$ python -q
>>> import numpy as np
>>> np.set_printoptions(precision=1, suppress=True, linewidth=160)
>>> W0 = np.load("w.npy")
>>> W0
array([[3., 1., 1., 1., 1.],
       [1., 3., 1., 1., 1.],
       [1., 1., 3., 1., 1.],
       [1., 1., 1., 3., 1.],
       [1., 1., 1., 1., 3.]])
>>> (W0 + W0.T) / 2
array([[3., 1., 1., 1., 1.],
       [1., 3., 1., 1., 1.],
       [1., 1., 3., 1., 1.],
       [1., 1., 1., 3., 1.],
       [1., 1., 1., 1., 3.]])
>>> W0.inv()
Traceback (most recent call last):
  File "<python-input-5>", line 1, in <module>
    W0.inv()
    ^^^^^^
AttributeError: 'numpy.ndarray' object has no attribute 'inv'
>>> np.sort(np.abs(np.linalg.eigvals(W0)))
array([2., 2., 2., 2., 7.])
>>> np.allclose(W0 @ W0.T, W0.T @ W0)
True
>>> print(np.allclose(W0, W0.T))
True
>>> rng = np.random.default_rng(77)
>>> z = rng.permutation(5)
>>> z
array([3, 4, 0, 2, 1])
>>> other = W0[z][:, z]
>>> print(np.diag(other))
[3. 3. 3. 3. 3.]
>>> np.trace(other)
np.float64(15.0)
>>> other
array([[3., 1., 1., 1., 1.],
       [1., 3., 1., 1., 1.],
       [1., 1., 3., 1., 1.],
       [1., 1., 1., 3., 1.],
       [1., 1., 1., 1., 3.]])
>>> O = W0.astype(float).copy()
>>> for j in range(5):
...     O[:, j] -= O[:, :j] @ (O[:, :j].T @ O[:, j])
...     O[:, j] /= np.linalg.norm(O[:, j])
... 
>>> np.round(O.T @ O, 1) + 0
array([[1., 0., 0., 0., 0.],
       [0., 1., 0., 0., 0.],
       [0., 0., 1., 0., 0.],
       [0., 0., 0., 1., 0.],
       [0., 0., 0., 0., 1.]])
>>> np.round(O.T @ W0, 1) + 0
array([[3.6, 2.5, 2.5, 2.5, 2.5],
       [0. , 2.6, 1.1, 1.1, 1.1],
       [0. , 0. , 2.4, 0.7, 0.7],
       [0. , 0. , 0. , 2.3, 0.5],
       [0. , 0. , 0. , 0. , 2.2]])
>>> J = np.array([[0, 0, 0, 2, 0],
...     [2, 0, 0, 0, 0],
...     [0, 0, 0, 0, 1],
...     [0, 0, 0, 0, 0],
...     [0, 1, 0, 0, 0]])
>>> Uu, sig, Vh = np.linalg.svd(J, full_matrices=False)
>>> print(np.cumsum(sig ** 2) / np.sum(sig ** 2))
[0.4 0.8 0.9 1.  1. ]
>>> np.allclose(Uu * sig @ Vh, J)
True
>>> print(sig / sig[0])
[ 1.   1.   0.5  0.5 -0. ]
>>> (sig > 1e-8).sum()
np.int64(4)
>>> Vh @ Vh.T
array([[1., 0., 0., 0., 0.],
       [0., 1., 0., 0., 0.],
       [0., 0., 1., 0., 0.],
       [0., 0., 0., 1., 0.],
       [0., 0., 0., 0., 1.]])
>>> E = np.array([[-0.7, -1.3, -0.3],
...     [-0.1, -1.2, 1.4],
...     [1.5, 0.4, 1.7],
...     [-0.8, -0.2, -0.1],
...     [0.2, 0.6, -0.4]])
>>> E[:, 2] *= 5
>>> print(E)
[[-0.7 -1.3 -1.5]
 [-0.1 -1.2  7. ]
 [ 1.5  0.4  8.5]
 [-0.8 -0.2 -0.5]
 [ 0.2  0.6 -2. ]]
>>> vec = np.array([-2, 4, -2])
>>> y = E @ vec
>>> y
array([ -0.8, -18.6, -18.4,   1.8,   6. ])
>>> y = y + 0.3 * rng.normal(size=5)
>>> print(y)
[ -1.3 -18.4 -18.4   1.7   6.3]
>>> coef, *_ = np.linalg.lstsq(E, y)
>>> [round(float(np.linalg.norm(np.linalg.solve(E.T @ E + lam * np.eye(3), E.T @ y))), 2) for lam in (0, 1, 10, 100)]
[5.24, 3.18, 2.29, 1.31]
>>> coef.round()
array([-2.,  4., -2.])
>>> print(np.round(E.T @ (y - E @ coef), 1) + 0)
[0. 0. 0.]
>>> print(round(float(np.linalg.norm(y - E @ coef)), 1))
0.5
>>> data = np.load("m.npy")
>>> print(data)
[[ 2 -1  1  1]
 [ 1 -1 -2  2]
 [ 0 -1  0  1]
 [-2  0 -2  2]
 [-2  0 -2  2]]
>>> vec = np.array([2, 3, -1, -3])
>>> y = data @ vec
>>> coef, lr = np.zeros(4), 1 / np.linalg.norm(data, 2) ** 2
>>> for i in range(150):
...     coef -= lr * data.T @ (data @ coef - y)
...     if i % 50 == 0: print(i, round(np.linalg.norm(data @ coef - y), 1))
... 
0 5.3
50 0.5
100 0.3
>>> np.round(np.linalg.cond(data), 1)
np.float64(11.2)
>>> coef
array([ 1.9,  2.7, -1.1, -3.2])
>>> other = np.array([[2, 1, -2], [3, 1, 1], [2, -2, -1]])
>>> feats = other + other.T
>>> feats
array([[ 4,  4,  0],
       [ 4,  2, -1],
       [ 0, -1, -2]])
>>> z = rng.permutation(3)
>>> other = feats[:, z] * rng.choice([-1, 1], 3)
>>> print(other)
[[ 0 -4  4]
 [ 1 -4  2]
 [ 2  0 -1]]
>>> Uu, _, Vh = np.linalg.svd(feats.T @ other)
>>> print(np.round(np.linalg.lstsq(feats, other)[0], 1) + 0)
[[ 0. -1.  0.]
 [ 0.  0.  1.]
 [-1.  0.  0.]]
>>> z
array([2, 0, 1])
